% python3 -q
>>> import numpy as np
>>> import numpy.linalg as la
>>> np.set_printoptions(precision=2, suppress=True, linewidth=160)
>>> m1 = np.load("block5.npy")
>>> print(m1)
[[ 0 -4  0  2 -6 -4  6 -4 -6]
 [ 0  6  0 -3  9  6 -9  6  9]
 [ 0  6  0 -3  9  6 -9  6  9]
 [ 0  6  0 -3  9  6 -9  6  9]
 [ 0  6  0 -3  9  6 -9  6  9]]
>>> left, sv, VT = la.svd(m1)
>>> print(sv.round(2) + 0)
[40.  0.  0.  0.  0.]
>>> out = left[:, :1] @ np.diag(sv[:1]) @ VT[:1]
>>> print(round(la.norm(m1 - out) / la.norm(m1), 2))
0.0
>>> print(la.matrix_rank(out))
1
>>> print(np.round(la.norm(m1 - out, 2), 2), round(float(sv[1]), 2))
0.0 0.0
>>> print(la.matrix_rank(m1, rtol=0.05))
1
>>> print(out)
[[ 0. -4.  0.  2. -6. -4.  6. -4. -6.]
 [ 0.  6.  0. -3.  9.  6. -9.  6.  9.]
 [ 0.  6.  0. -3.  9.  6. -9.  6.  9.]
 [ 0.  6.  0. -3.  9.  6. -9.  6.  9.]
 [ 0.  6.  0. -3.  9.  6. -9.  6.  9.]]
>>> left, sv, VT = la.svd(out)
>>> evecs = VT[:(sv > 1e-8).sum()]
>>> rng = np.random.default_rng(4197)
>>> vec = out[4] + -1 * out[1] + rng.integers(2) * np.eye(9)[8]
>>> print(vec)
[0. 0. 0. 0. 0. 0. 0. 0. 1.]
>>> print(np.diag(evecs.T @ evecs))
[0.   0.1  0.   0.03 0.22 0.1  0.22 0.1  0.22]
>>> E = np.load("sample10.npy")
>>> print(E)
[[ -5.   4.  -4.   4.]
 [ -6.   3.  -4.   6.]
 [ -8.   4.  -5.   8.]
 [-10.   8.  -8.   9.]]
>>> out = E / np.sqrt((E ** 2).mean(axis=1, keepdims=True))
>>> print(out[3])
[-1.14  0.91 -0.91  1.02]
>>> print(la.matrix_rank(E - E.mean(axis=1, keepdims=True)))
3
>>> print(la.matrix_rank(out) == la.matrix_rank(E))
True
>>> print(E - E.mean(axis=1, keepdims=True))
[[-4.75  4.25 -3.75  4.25]
 [-5.75  3.25 -3.75  6.25]
 [-7.75  4.25 -4.75  8.25]
 [-9.75  8.25 -7.75  9.25]]
